$ python -q
>>> import numpy as np
>>> np.set_printoptions(precision=2, suppress=True, linewidth=100, legacy="1.25")
>>> feats = np.loadtxt("x.csv", delimiter=",")
>>> feats
array([[ 0.81,  0.  ,  0.  , -0.59,  0.  ],
       [ 0.  ,  1.  ,  0.  ,  0.  ,  0.  ],
       [ 0.  ,  0.  ,  1.  ,  0.  ,  0.  ],
       [ 0.59,  0.  ,  0.  ,  0.81,  0.  ],
       [ 0.  ,  0.  ,  0.  ,  0.  ,  1.  ]])
>>> O, evecs = np.linalg.qr(feats[:, :3])[0], np.linalg.qr(feats[:, 3:])[0]
>>> s = np.linalg.svd(O.T @ evecs, compute_uv=False)
>>> (s > 0.9).sum()
0
>>> s.round(2) + 0
array([0., 0.])
>>> x = np.array([2, 2, 3, 1, 3])
>>> target = feats @ x
>>> b, lr = np.zeros(5), 1 / np.linalg.norm(feats, 2) ** 2
>>> for i in range(40):
...     b -= lr * feats.T @ (feats @ b - target)
...     if i % 10 == 0: print(i, round(np.linalg.norm(feats @ b - target), 2))
... 
0 0.0
10 0.0
20 0.0
30 0.0
>>> round(np.linalg.cond(feats), 2)
1.0
>>> rng = np.random.default_rng(82312)
>>> W0 = np.eye(8, dtype=int)[rng.permutation(8)]
>>> print(W0)
[[0 0 1 0 0 0 0 0]
 [0 0 0 1 0 0 0 0]
 [0 0 0 0 0 0 0 1]
 [0 0 0 0 0 0 1 0]
 [1 0 0 0 0 0 0 0]
 [0 1 0 0 0 0 0 0]
 [0 0 0 0 0 1 0 0]
 [0 0 0 0 1 0 0 0]]
>>> x = np.array([0, -3, 1, 2, -3, -1, -3, -1])
>>> np.abs(np.linalg.eigvals(W0))
array([1., 1., 1., 1., 1., 1., 1., 1.])
>>> W0.T @ (W0 @ x)
array([ 0, -3,  1,  2, -3, -1, -3, -1])
>>> round(np.linalg.det(W0), 2)
1.0
>>> theta = np.radians(36)
>>> r_ = np.eye(8)
>>> r_[0, 0] = r_[2, 2] = np.cos(theta)
>>> r_[0, 2], r_[2, 0] = -np.sin(theta), np.sin(theta)
>>> r_
array([[ 0.81,  0.  , -0.59,  0.  ,  0.  ,  0.  ,  0.  ,  0.  ],
       [ 0.  ,  1.  ,  0.  ,  0.  ,  0.  ,  0.  ,  0.  ,  0.  ],
       [ 0.59,  0.  ,  0.81,  0.  ,  0.  ,  0.  ,  0.  ,  0.  ],
       [ 0.  ,  0.  ,  0.  ,  1.  ,  0.  ,  0.  ,  0.  ,  0.  ],
       [ 0.  ,  0.  ,  0.  ,  0.  ,  1.  ,  0.  ,  0.  ,  0.  ],
       [ 0.  ,  0.  ,  0.  ,  0.  ,  0.  ,  1.  ,  0.  ,  0.  ],
       [ 0.  ,  0.  ,  0.  ,  0.  ,  0.  ,  0.  ,  1.  ,  0.  ],
       [ 0.  ,  0.  ,  0.  ,  0.  ,  0.  ,  0.  ,  0.  ,  1.  ]])
>>> A2 = W0 @ r_.T
>>> np.allclose(np.linalg.norm(W0, axis=1), np.linalg.norm(A2, axis=1))
True
>>> np.abs(A2 - W0).max(axis=0)
array([0.59, 0.  , 0.59, 0.  , 0.  , 0.  , 0.  , 0.  ])
>>> x = np.array([3, 3, 7, 1, 4, 7, 2, 0])
>>> target = r_ @ x
>>> b, lr = np.zeros(8), 1 / np.linalg.norm(r_, 2) ** 2
>>> for i in range(200):
...     b -= lr * r_.T @ (r_ @ b - target)
...     if i % 50 == 0: print(i, round(np.linalg.norm(r_ @ b - target), 2))
... 
0 0.0
50 0.0
100 0.0
150 0.0
>>> np.round(np.linalg.cond(r_), 2)
1.0
>>> print(b)
[3. 3. 7. 1. 4. 7. 2. 0.]
>>> A2 = W0 / np.sqrt((W0 ** 2).mean(axis=1, keepdims=True))
>>> print(np.linalg.matrix_rank(W0 - W0.mean(axis=1, keepdims=True)))
7
>>> print(np.linalg.norm(A2, axis=1))
[2.83 2.83 2.83 2.83 2.83 2.83 2.83 2.83]
>>> W0 - W0.mean(axis=1, keepdims=True)
array([[-0.12, -0.12,  0.88, -0.12, -0.12, -0.12, -0.12, -0.12],
       [-0.12, -0.12, -0.12,  0.88, -0.12, -0.12, -0.12, -0.12],
       [-0.12, -0.12, -0.12, -0.12, -0.12, -0.12, -0.12,  0.88],
       [-0.12, -0.12, -0.12, -0.12, -0.12, -0.12,  0.88, -0.12],
       [ 0.88, -0.12, -0.12, -0.12, -0.12, -0.12, -0.12, -0.12],
       [-0.12,  0.88, -0.12, -0.12, -0.12, -0.12, -0.12, -0.12],
       [-0.12, -0.12, -0.12, -0.12, -0.12,  0.88, -0.12, -0.12],
       [-0.12, -0.12, -0.12, -0.12,  0.88, -0.12, -0.12, -0.12]])
>>> np.linalg.matrix_rank(A2) == np.linalg.matrix_rank(W0)
True
>>> np.linalg.matrix_power(W0, 3)
array([[0, 0, 0, 0, 1, 0, 0, 0],
       [0, 0, 0, 0, 0, 1, 0, 0],
       [1, 0, 0, 0, 0, 0, 0, 0],
       [0, 1, 0, 0, 0, 0, 0, 0],
       [0, 0, 0, 0, 0, 0, 0, 1],
       [0, 0, 0, 0, 0, 0, 1, 0],
       [0, 0, 0, 1, 0, 0, 0, 0],
       [0, 0, 1, 0, 0, 0, 0, 0]])
>>> print(np.sort(np.abs(np.linalg.eigvals(W0))))
[1. 1. 1. 1. 1. 1. 1. 1.]
>>> W0 @ W0
array([[0, 0, 0, 0, 0, 0, 0, 1],
       [0, 0, 0, 0, 0, 0, 1, 0],
       [0, 0, 0, 0, 1, 0, 0, 0],
       [0, 0, 0, 0, 0, 1, 0, 0],
       [0, 0, 1, 0, 0, 0, 0, 0],
       [0, 0, 0, 1, 0, 0, 0, 0],
       [0, 1, 0, 0, 0, 0, 0, 0],
       [1, 0, 0, 0, 0, 0, 0, 0]])
>>> np.allclose(W0 @ W0.T, W0.T @ W0)
True
>>> round(float(np.linalg.det(W0)), 2)
1.0
>>> (W0 - W0.T) / 2
array([[ 0. ,  0. ,  0.5,  0. , -0.5,  0. ,  0. ,  0. ],
       [ 0. ,  0. ,  0. ,  0.5,  0. , -0.5,  0. ,  0. ],
       [-0.5,  0. ,  0. ,  0. ,  0. ,  0. ,  0. ,  0.5],
       [ 0. , -0.5,  0. ,  0. ,  0. ,  0. ,  0.5,  0. ],
       [ 0.5,  0. ,  0. ,  0. ,  0. ,  0. ,  0. , -0.5],
       [ 0. ,  0.5,  0. ,  0. ,  0. ,  0. , -0.5,  0. ],
       [ 0. ,  0. ,  0. , -0.5,  0. ,  0.5,  0. ,  0. ],
       [ 0. ,  0. , -0.5,  0. ,  0.5,  0. ,  0. ,  0. ]])
>>> M = np.load("block15.npy")
>>> M
array([[ 9., -4., -4.,  2.],
       [-4.,  9.,  4., -2.],
       [-4.,  4.,  9., -2.],
       [ 2., -2., -2.,  6.]])
>>> print((M + M.T) / 2)
[[ 9. -4. -4.  2.]
 [-4.  9.  4. -2.]
 [-4.  4.  9. -2.]
 [ 2. -2. -2.  6.]]
>>> np.round(np.abs(np.linalg.eigvals(M)).max(), 2)
18.0
>>> (M - M.T) / 2
array([[0., 0., 0., 0.],
       [0., 0., 0., 0.],
       [0., 0., 0., 0.],
       [0., 0., 0., 0.]])
>>> print(M @ M)
[[117. -92. -92.  46.]
 [-92. 117.  92. -46.]
 [-92.  92. 117. -46.]
 [ 46. -46. -46.  48.]]
>>> t3 = np.stack([M, 4 * M, M[::-1]])
>>> print(t3.sum(axis=0))
[[ 47. -22. -22.  16.]
 [-24.  49.  29. -12.]
 [-24.  29.  49. -12.]
 [ 19. -14. -14.  32.]]
>>> ev, evecs = np.linalg.eigh(M)
>>> evecs @ np.diag(ev) @ evecs.T
array([[ 9., -4., -4.,  2.],
       [-4.,  9.,  4., -2.],
       [-4.,  4.,  9., -2.],
       [ 2., -2., -2.,  6.]])
>>> ev.sum(), np.trace(M)
(33.0, 33.0)
>>> A2 = M / np.linalg.norm(M, axis=1, keepdims=True)
>>> C2 = A2 @ A2.T
>>> C2
array([[ 1.  , -0.79, -0.79,  0.61],
       [-0.79,  1.  ,  0.79, -0.61],
       [-0.79,  0.79,  1.  , -0.61],
       [ 0.61, -0.61, -0.61,  1.  ]])
>>> (np.abs(C2) > 0.9).astype(int)
array([[1, 0, 0, 0],
       [0, 1, 0, 0],
       [0, 0, 1, 0],
       [0, 0, 0, 1]])
>>> u = np.array([1, 1, 2, 3])
>>> A2 = M + np.outer(u, np.eye(4)[3])
>>> A2
array([[ 9., -4., -4.,  3.],
       [-4.,  9.,  4., -1.],
       [-4.,  4.,  9.,  0.],
       [ 2., -2., -2.,  9.]])
>>> np.linalg.matrix_rank(A2 - M)
1
>>> A = np.array([[4.0, 1.0, 1.0, 1.0],
...     [1.0, 4.0, 1.0, 1.0],
...     [1.0, 1.0, 4.0, 1.0],
...     [1.0, 1.0, 1.0, 4.0]])
>>> low = np.linalg.cholesky(A)
>>> np.prod(np.diag(low)) ** 2, np.round(np.linalg.det(A), 2)
(189.0, 189.0)
>>> np.linalg.eigvalsh(A).min() > 0
True
>>> np.linalg.svd(feats, compute_uv=False)
array([1., 1., 1., 1., 1.])
>>> np.linalg.norm(feats, axis=0)
array([1., 1., 1., 1., 1.])
>>> np.round(feats @ feats.T, 2) + 0
array([[1., 0., 0., 0., 0.],
       [0., 1., 0., 0., 0.],
       [0., 0., 1., 0., 0.],
       [0., 0., 0., 1., 0.],
       [0., 0., 0., 0., 1.]])
